% python3 -q
>>> import numpy as np
>>> np.set_printoptions(precision=1, suppress=True, linewidth=200, legacy="1.25")
>>> A = np.loadtxt("x.csv", delimiter=",")
>>> A
array([[ -3.,   2.,   1.,   2.,  -3.,   0.,  -1.,   0.,   1.],
       [  0.,   4.,   2.,   0.,  -5.,  -1.,   2.,  -3.,  -2.],
       [ -1.,   3.,   0.,   0.,  -7.,  -3.,   1.,  -5.,  -1.],
       [ -1.,   3.,  -2.,   2.,  -4.,  -3.,   4.,  -4.,   1.],
       [ -4.,   4.,   0.,   4.,  -5.,  -6.,   6.,  -2.,   2.],
       [ -6.,   1.,  -1.,   6.,  -3.,  -6.,   8.,  -3.,   1.],
       [ -3.,  -1.,  -3.,   7.,  -2.,  -5.,  11.,  -5.,   3.],
       [ -3.,  -4.,  -4.,   8.,   0.,  -8.,   8.,  -5.,   2.],
       [  0.,  -2.,  -7.,  11.,   3., -11.,   5.,  -2.,   4.],
       [ -3.,   1.,  -4.,  11.,   6., -10.,   8.,   0.,   5.],
       [ -2.,  -2.,  -3.,   8.,   6., -13.,   9.,  -1.,   7.],
       [ -4.,   1.,  -1.,   9.,   8., -13.,   6.,  -4.,   5.],
       [ -3.,   0.,  -4.,   6.,  11., -12.,   4.,  -3.,   4.],
       [ -3.,   3.,  -3.,   9.,   9., -10.,   7.,  -3.,   1.],
       [  0.,   2.,  -3.,   6.,   6.,  -9.,   8.,  -2.,  -2.],
       [  1.,   3.,  -2.,   6.,   6., -12.,  10.,  -1.,  -1.],
       [ -2.,   6.,  -5.,   9.,   7., -13.,  11.,  -4.,  -2.],
       [ -4.,   8.,  -7.,   7.,   5., -16.,   9.,  -2.,   1.],
       [ -6.,   7.,  -5.,  10.,   3., -15.,   7.,   0.,   0.],
       [ -8.,   5.,  -8.,   9.,   4., -12.,   4.,   1.,  -2.],
       [-10.,   4.,  -5.,   7.,   3., -12.,   4.,   3.,  -5.],
       [-12.,   4.,  -5.,   7.,   1., -13.,   7.,   6.,  -4.],
       [-15.,   7.,  -3.,   5.,   0., -11.,   8.,   9.,  -3.],
       [-12.,   5.,  -4.,   8.,   3., -12.,  10.,   9.,  -3.],
       [ -9.,   4.,  -5.,  10.,   6., -13.,   9.,   7.,  -1.],
       [-10.,   6.,  -4.,   8.,   6., -14.,   9.,  10.,  -2.],
       [-11.,   9.,  -5.,  11.,   4., -11.,   7.,  12.,  -4.],
       [-11.,   9.,  -4.,  10.,   6., -10.,   6.,  14.,  -7.],
       [ -8.,  11.,  -5.,   9.,   6.,  -7.,   3.,  15.,  -7.],
       [ -6.,  12.,  -2.,  12.,   6.,  -9.,   0.,  12., -10.],
       [ -4.,  11.,  -3.,  12.,   9., -12.,   1.,  12., -13.],
       [ -6.,  13.,  -6.,   9.,   9., -11.,  -1.,   9., -15.],
       [ -7.,  14.,  -7.,  12.,  11., -14.,  -1.,   8., -18.],
       [ -9.,  13., -10.,  10.,  10., -12.,  -1.,   9., -18.],
       [ -8.,  11., -12.,   8.,   7., -13.,  -2.,   8., -20.],
       [ -9.,  13., -11.,   8.,   7., -16.,  -1.,  10., -23.],
       [ -8.,  10.,  -9.,   9.,   7., -13.,  -2.,   7., -23.]])
>>> dist = np.linalg.norm(A[:, None] - A[None], axis=-1)
>>> dist[:5, :5]
array([[ 0. ,  7.1,  8.2,  8.1, 10.2],
       [ 7.1,  0. ,  4.5,  6.4,  9.7],
       [ 8.2,  4.5,  0. ,  5.6,  9.1],
       [ 8.1,  6.4,  5.6,  0. ,  6.1],
       [10.2,  9.7,  9.1,  6.1,  0. ]])
>>> dist.shape
(37, 37)
>>> np.linalg.matrix_rank(dist ** 2)
11
>>> dist.mean(axis=1).argmax()
35
>>> np.flatnonzero(dist[20] < dist.mean() / 2)
array([18, 19, 20, 21, 23, 24])
>>> np.unravel_index(dist.round(6).argmax(), dist.shape)
(6, 35)
>>> dist[20].round(6).argsort(kind="stable")[:4]
array([20, 21, 19, 24])
>>> Ac = A - A.mean(axis=0)
>>> Uu, s, vt = np.linalg.svd(Ac, full_matrices=False)
>>> s
array([70.2, 35.6, 29.1, 19. , 13.2, 11.3, 10.1,  8.1,  7.6])
>>> np.abs(vt[-1])
array([0.2, 0.3, 0.5, 0.1, 0.3, 0.6, 0.2, 0.1, 0.1])
>>> (np.sign(Uu[:, 0]) == np.sign(Uu[0, 0])).astype(int)
array([1, 1, 1, 1, 1, 1, 1, 1, 1, 1, 1, 1, 1, 1, 1, 1, 1, 1, 1, 1, 0, 0, 0, 0, 0, 0, 0, 0, 0, 0, 0, 0, 0, 0, 0, 0, 0])
>>> np.abs(Uu[:, 0]).argmax()
35
>>> np.round(Ac.mean(axis=0), 1) + 0
array([0., 0., 0., 0., 0., 0., 0., 0., 0.])
>>> round(float((s ** 2).sum() ** 2 / (s ** 4).sum()), 1)
2.3
>>> vt[0] * np.sign(vt[0, np.abs(vt[0]).argmax()])
array([ 0.2, -0.4,  0.2, -0.1, -0.2,  0.2,  0.2, -0.5,  0.6])
>>> np.abs(vt[0]).argmax()
8
>>> x0 = np.array([-3, -1, 0, -2, 1, -2, -1, 2, -2])
>>> y = A @ x0
>>> y
array([ -1., -11., -10., -16.,  -7.,  -2., -23.,  -9., -12.,  -6.,  -1.,   3.,  14.,   2.,   2.,   2.,   0.,  12.,  17.,  31.,  51.,  58.,  66.,  56.,  42.,  57.,  53.,  66.,  56.,  50.,  59.,  67.,
        75.,  83.,  88., 104.,  91.])
>>> np.round(np.linalg.pinv(A) @ A, 1) + 0
array([[1., 0., 0., 0., 0., 0., 0., 0., 0.],
       [0., 1., 0., 0., 0., 0., 0., 0., 0.],
       [0., 0., 1., 0., 0., 0., 0., 0., 0.],
       [0., 0., 0., 1., 0., 0., 0., 0., 0.],
       [0., 0., 0., 0., 1., 0., 0., 0., 0.],
       [0., 0., 0., 0., 0., 1., 0., 0., 0.],
       [0., 0., 0., 0., 0., 0., 1., 0., 0.],
       [0., 0., 0., 0., 0., 0., 0., 1., 0.],
       [0., 0., 0., 0., 0., 0., 0., 0., 1.]])
>>> rng = np.random.default_rng(7701)
>>> y = y + 0.1 * rng.normal(size=37)
>>> y
array([ -1.1, -11. , -10. , -16. ,  -6.9,  -2. , -23. ,  -8.9, -12.2,  -6. ,  -1.2,   3.1,  14. ,   2.1,   2.1,   2. ,   0.1,  12.1,  17. ,  31. ,  51.2,  58. ,  65.9,  56. ,  42. ,  57. ,  53.1,
        66. ,  56.1,  50. ,  59. ,  67.1,  75.1,  83. ,  88.1, 103.8,  91.1])
>>> c, *_ = np.linalg.lstsq(A, y)
>>> np.round(A.T @ (y - A @ c), 1) + 0
array([0., 0., 0., 0., 0., 0., 0., 0., 0.])
>>> c.round(1) + 0
array([-3., -1.,  0., -2.,  1., -2., -1.,  2., -2.])
>>> c.round()
array([-3., -1., -0., -2.,  1., -2., -1.,  2., -2.])
>>> [round(float(np.linalg.norm(np.linalg.solve(A.T @ A + lam * np.eye(9), A.T @ y))), 2) for lam in (0, 1, 10, 100)]
[5.29, 5.26, 5.06, 4.03]
>>> round(float(np.linalg.norm(y - A @ c)), 1)
0.5
>>> arr = np.load("case6.npy")
>>> arr
array([[ 5, 15, 10, 15, 10, 15, 10,  5,  0, 15],
       [-3, -9, -6, -9, -6, -9, -6, -3,  0, -9],
       [ 2,  6,  4,  6,  4,  6,  4,  2,  0,  6],
       [-1, -3, -2, -3, -2, -3, -2, -1,  0, -3],
       [-1, -3, -2, -3, -2, -3, -2, -1,  0, -3],
       [ 1,  3,  2,  3,  2,  3,  2,  1,  0,  3],
       [ 3,  9,  6,  9,  6,  9,  6,  3,  0,  9],
       [ 2,  6,  4,  6,  4,  6,  4,  2,  0,  6]])
>>> Uu, s, vt = np.linalg.svd(arr)
>>> V = vt[:(s > 1e-8).sum()]
>>> x0 = arr[3] + 3 * arr[1] + rng.integers(2) * np.eye(10)[2]
>>> x0
array([-10., -30., -19., -30., -20., -30., -20., -10.,   0., -30.])
>>> np.round(V.T @ V, 1) + 0
array([[0. , 0.1, 0. , 0.1, 0. , 0.1, 0. , 0. , 0. , 0.1],
       [0.1, 0.2, 0.1, 0.2, 0.1, 0.2, 0.1, 0.1, 0. , 0.2],
       [0. , 0.1, 0.1, 0.1, 0.1, 0.1, 0.1, 0. , 0. , 0.1],
       [0.1, 0.2, 0.1, 0.2, 0.1, 0.2, 0.1, 0.1, 0. , 0.2],
       [0. , 0.1, 0.1, 0.1, 0.1, 0.1, 0.1, 0. , 0. , 0.1],
       [0.1, 0.2, 0.1, 0.2, 0.1, 0.2, 0.1, 0.1, 0. , 0.2],
       [0. , 0.1, 0.1, 0.1, 0.1, 0.1, 0.1, 0. , 0. , 0.1],
       [0. , 0.1, 0. , 0.1, 0. , 0.1, 0. , 0. , 0. , 0.1],
       [0. , 0. , 0. , 0. , 0. , 0. , 0. , 0. , 0. , 0. ],
       [0.1, 0.2, 0.1, 0.2, 0.1, 0.2, 0.1, 0.1, 0. , 0.2]])
>>> np.linalg.matrix_rank(np.vstack([arr, x0]))
2
>>> round(np.linalg.norm(x0 - V.T @ V @ x0), 1)
1.0
